$ python3 -q
>>> import numpy as np
>>> import numpy.linalg as la
>>> np.set_printoptions(precision=3, suppress=True, linewidth=100, sign=" ")
>>> J = np.array([[4.0, 5.0, -2.0, -3.0, -3.0, -3.0],
...     [1.0, 1.0, 1.0, 2.0, -1.0, -1.0],
...     [0.0, 0.0, 1.0, 2.0, 2.0, 5.0],
...     [0.0, 0.0, 1.0, 3.0, 0.0, 1.0],
...     [0.0, 0.0, 4.0, 1.0, 4.0, 5.0],
...     [0.0, 0.0, 3.0, 2.0, 5.0, 5.0]])
>>> np.round(la.norm(J, 2) / la.norm(J), 3)
np.float64(0.873)
>>> np.abs(la.svd(J)[2][-1])
array([ 0.776,  0.63 ,  0.027,  0.018,  0.01 ,  0.014])
>>> round(np.log10(la.cond(J)))
2
>>> f = np.array([2, -1, 1])
>>> np.array([np.convolve(row, f, "same") for row in J])
array([[ 6., -5.,  1., -5., -6.,  0.],
       [ 1.,  2.,  4., -3.,  1.,  0.],
       [ 0.,  2.,  3.,  3., 10., -3.],
       [ 0.,  2.,  5., -2.,  5., -1.],
       [ 0.,  8., -2., 11.,  7., -1.],
       [ 0.,  6.,  1., 11.,  7.,  0.]])
>>> np.correlate(J[2], J[1], "full")
array([ 0.,  0., -1., -3., -2., -2.,  2., 15.,  9.,  7.,  5.])
>>> print(np.polyval(f, J[2]))
[  1.   1.   2.   7.   7.  46.]
>>> def softmax(z):
...     e = np.exp(z - z.max(axis=-1, keepdims=True))
...     return e / e.sum(axis=-1, keepdims=True)
... 
>>> softmax(J[3])
array([ 0.035,  0.035,  0.095,  0.704,  0.035,  0.095])
>>> print(softmax(J).sum(axis=1))
[ 1.  1.  1.  1.  1.  1.]
>>> np.round(softmax(10 * J[3]), 3) + 0
array([ 0.,  0.,  0.,  1.,  0.,  0.])
>>> att = J @ J.T / np.sqrt(6)
>>> print(softmax(att).round(6).argmax(axis=1))
[ 0  1  5  5  5  5]
>>> np.round(softmax(att + np.triu(np.full(att.shape, -np.inf), 1)), 3) + 0
array([[ 1.   ,  0.   ,  0.   ,  0.   ,  0.   ,  0.   ],
       [ 0.307,  0.693,  0.   ,  0.   ,  0.   ,  0.   ],
       [ 0.   ,  0.   ,  1.   ,  0.   ,  0.   ,  0.   ],
       [ 0.   ,  0.049,  0.571,  0.38 ,  0.   ,  0.   ],
       [ 0.   ,  0.   ,  0.   ,  0.   ,  1.   ,  0.   ],
       [ 0.   ,  0.   ,  0.   ,  0.   ,  0.163,  0.836]])
>>> softmax(att)[3] @ J
array([ 0.017,  0.017,  2.501,  1.933,  3.436,  4.366])
>>> f, r1 = J[4], J[3]
>>> f @ f
np.float64(58.0)
>>> f @ r1
np.float64(12.0)
>>> pr = (f @ r1) / (f @ f) * f
>>> np.outer(f, r1)
array([[  0.,   0.,   0.,   0.,   0.,   0.],
       [  0.,   0.,   0.,   0.,   0.,   0.],
       [  0.,   0.,   4.,  12.,   0.,   4.],
       [  0.,   0.,   1.,   3.,   0.,   1.],
       [  0.,   0.,   4.,  12.,   0.,   4.],
       [  0.,   0.,   5.,  15.,   0.,   5.]])
>>> r1 - pr
array([ 0.   ,  0.   ,  0.172,  2.793, -0.828, -0.034])
>>> O, R = la.qr(J)
>>> np.round(np.trace(O @ O.T), 3)
np.float64(6.0)
>>> round(abs(R[0, 0]), 3), np.round(la.norm(J[:, 0]), 3)
(np.float64(4.123), np.float64(4.123))
>>> W0 = np.load("arr.npy")
>>> W0
array([[ 0.8  , -0.1  , -0.5  ,  1.7  ,  1.   , -0.3  ,  1.3  , -0.1  , -0.1  ],
       [ 1.   , -0.5  ,  0.2  ,  0.3  ,  1.3  , -1.2  ,  0.5  ,  0.1  , -1.5  ],
       [ 1.7  ,  0.3  ,  2.   , -0.6  , -1.2  ,  0.4  , -1.1  ,  0.4  , -0.7  ],
       [-0.2  ,  0.8  , -0.7  ,  1.4  ,  1.5  ,  0.7  , -0.5  , -1.9  ,  0.2  ],
       [-0.2  ,  1.5  , -0.1  , -0.4  ,  0.8  , -2.1  ,  0.2  , -0.4  ,  1.4  ],
       [ 0.8  ,  1.5  , -0.7  , -0.8  , -0.1  ,  0.6  , -0.5  ,  0.3  ,  1.   ],
       [ 0.4  ,  0.1  , -0.9  ,  0.   ,  1.2  , -2.3  ,  0.9  , -2.3  ,  0.2  ],
       [-1.587,  0.342,  0.305, -0.309, -0.005, -0.621,  0.607, -0.275, -0.212],
       [-1.6  ,  0.3  ,  0.3  , -0.3  ,  0.   , -0.6  ,  0.6  , -0.3  , -0.2  ]])
>>> rng = np.random.default_rng(47)
>>> labels = rng.permutation(9)
>>> labels
array([ 7,  8,  0,  2,  4,  1,  5,  3,  6])
>>> other = W0[labels][:, labels]
>>> round(float(la.det(other)), 3), round(la.det(W0[labels]), 3)
(-8.476, np.float64(-8.476))
>>> data = np.load("test6.npy")
>>> print(data)
[[ 6.  2.  2.]
 [ 2.  3.  1.]
 [ 2.  1.  3.]]
>>> vec = np.ones(3)
>>> for _ in range(4):
...     vec = data @ vec
...     vec /= la.norm(vec)
...     print(round(vec @ data @ vec, 3))
... 
7.953
7.997
8.0
8.0
>>> round(la.eigvalsh(data)[-1], 3)
np.float64(8.0)
>>> other = np.array([[0, -2, -2],
...     [2, 3, 0],
...     [1, -2, 2],
...     [-1, -1, 3],
...     [-3, -2, 1],
...     [-2, 3, 3],
...     [-3, 0, 3],
...     [1, 1, 0],
...     [3, 1, -1]])
>>> cent = np.array([[0, -2, 3, 2, -1, 1, 3, -1, -2],
...     [0, 1, 1, 2, -2, 3, 1, 0, 2],
...     [-2, 0, 3, -2, -2, 0, -1, 2, 1]])
>>> A = other @ cent
>>> A
array([[  4,  -2,  -8,   0,   8,  -6,   0,  -4,  -6],
       [  0,  -1,   9,  10,  -8,  11,   9,  -2,   2],
       [ -4,  -4,   7,  -6,  -1,  -5,  -1,   3,  -4],
       [ -6,   1,   5, -10,  -3,  -4,  -7,   7,   3],
       [ -2,   4,  -8, -12,   5,  -9, -12,   5,   3],
       [ -6,   7,   6,  -4, -10,   7,  -6,   8,  13],
       [ -6,   6,   0, -12,  -3,  -3, -12,   9,   9],
       [  0,  -1,   4,   4,  -3,   4,   4,  -1,   0],
       [  2,  -5,   7,  10,  -3,   6,  11,  -5,  -5]])
>>> f = np.array([-1, -1, -1, -1, -3, 2, 2, 1, 2])
>>> other = W0 + np.outer(f, np.eye(9)[2])
>>> print(round(float(la.det(other) / la.det(W0)), 3), round(float(1 + la.solve(W0, f)[2]), 3))
23.082 23.082
>>> la.matrix_rank(la.inv(other) - la.inv(W0), tol=1e-8)
np.int64(1)
>>> O, R = la.qr(data)
>>> np.abs(np.diag(R))
array([ 6.633,  2.216,  2.177])
>>> np.round(np.trace(O @ O.T), 3)
np.float64(3.0)
>>> print(np.round(O.T @ O, 3) + 0)
[[ 1.  0.  0.]
 [ 0.  1.  0.]
 [ 0.  0.  1.]]
>>> R
array([[-6.633, -3.015, -3.015],
       [ 0.   , -2.216, -0.41 ],
       [ 0.   ,  0.   ,  2.177]])
>>> round(float(abs(R[0, 0])), 3), round(float(la.norm(data[:, 0])), 3)
(6.633, 6.633)
>>> O
array([[-0.905,  0.328, -0.272],
       [-0.302, -0.944, -0.136],
       [-0.302, -0.041,  0.953]])
>>> labels = rng.permutation(3)
>>> other = O[:, labels] * rng.choice([-1, 1], 3)
>>> other
array([[ 0.328,  0.905,  0.272],
       [-0.944,  0.302,  0.136],
       [-0.041,  0.302, -0.953]])
>>> Uu, _, Vh = la.svd(O.T @ other)
>>> np.round(Uu @ Vh, 3) + 0
array([[ 0., -1.,  0.],
       [ 1.,  0.,  0.],
       [ 0.,  0., -1.]])
